>>> import numpy as np
>>> np.set_printoptions(precision=2, suppress=True, linewidth=140)
>>> E = np.load("data.npy")
>>> print(E)
[[1.   0.   0.   0.  ]
 [0.33 0.33 0.33 0.  ]
 [0.   0.   1.   0.  ]
 [0.   0.   0.33 0.67]]
>>> ev, V = np.linalg.eig(E)
>>> print(E @ V[:, 0] - ev[0] * V[:, 0])
[0. 0. 0. 0.]
>>> print(ev)
[0.67 0.33 1.   1.  ]
>>> print(np.sort(np.linalg.eigvals(np.linalg.inv(E))))
[1.  1.  1.5 3. ]
>>> vec = np.array([3, 4, 5, -3])
>>> y = E @ vec
>>> print(y)
[ 3.    4.    5.   -0.33]
>>> print(np.linalg.solve(E, y + E[:, 0]))
[ 4.  4.  5. -3.]
>>> print(np.linalg.solve(E, -3 * y))
[ -9. -12. -15.   9.]
>>> print(np.linalg.solve(E, y))
[ 3.  4.  5. -3.]
>>> B = np.array([[-2, 1], [2, -2], [3, 3], [-2, 2]])
>>> print(np.einsum("ik,kj->ij", E, B))
[[-2.    1.  ]
 [ 1.    0.67]
 [ 3.    3.  ]
 [-0.33  2.33]]
>>> print(np.linalg.matrix_rank(np.vstack([E, B.T])))
4
>>> print(np.linalg.matrix_rank(E @ B))
2
>>> M = np.abs(np.array([[-1, 0, 3, 4], [-4, 1, 1, -1], [-3, -2, 4, 4], [-2, 2, 3, -2]])) + np.eye(4)
>>> M = M / M.sum(axis=1, keepdims=True)
>>> print(M)
[[0.22 0.   0.33 0.44]
 [0.5  0.25 0.12 0.12]
 [0.21 0.14 0.36 0.29]
 [0.2  0.2  0.3  0.3 ]]
>>> print(np.sort(np.abs(np.linalg.eigvals(M)))[::-1])
[1.   0.22 0.22 0.06]
>>> print(np.linalg.matrix_power(M, 2))
[[0.21 0.14 0.33 0.33]
 [0.29 0.11 0.28 0.33]
 [0.25 0.14 0.3  0.3 ]
 [0.27 0.15 0.29 0.29]]
>>> print(M @ np.ones(4))
[1. 1. 1. 1.]
>>> pr = np.eye(4)[3]
>>> for _ in range(4):
...     pr = pr @ M
...     print(pr.round(2))
... 
[0.2 0.2 0.3 0.3]
[0.27 0.15 0.29 0.29]
[0.26 0.14 0.3  0.31]
[0.25 0.14 0.3  0.31]
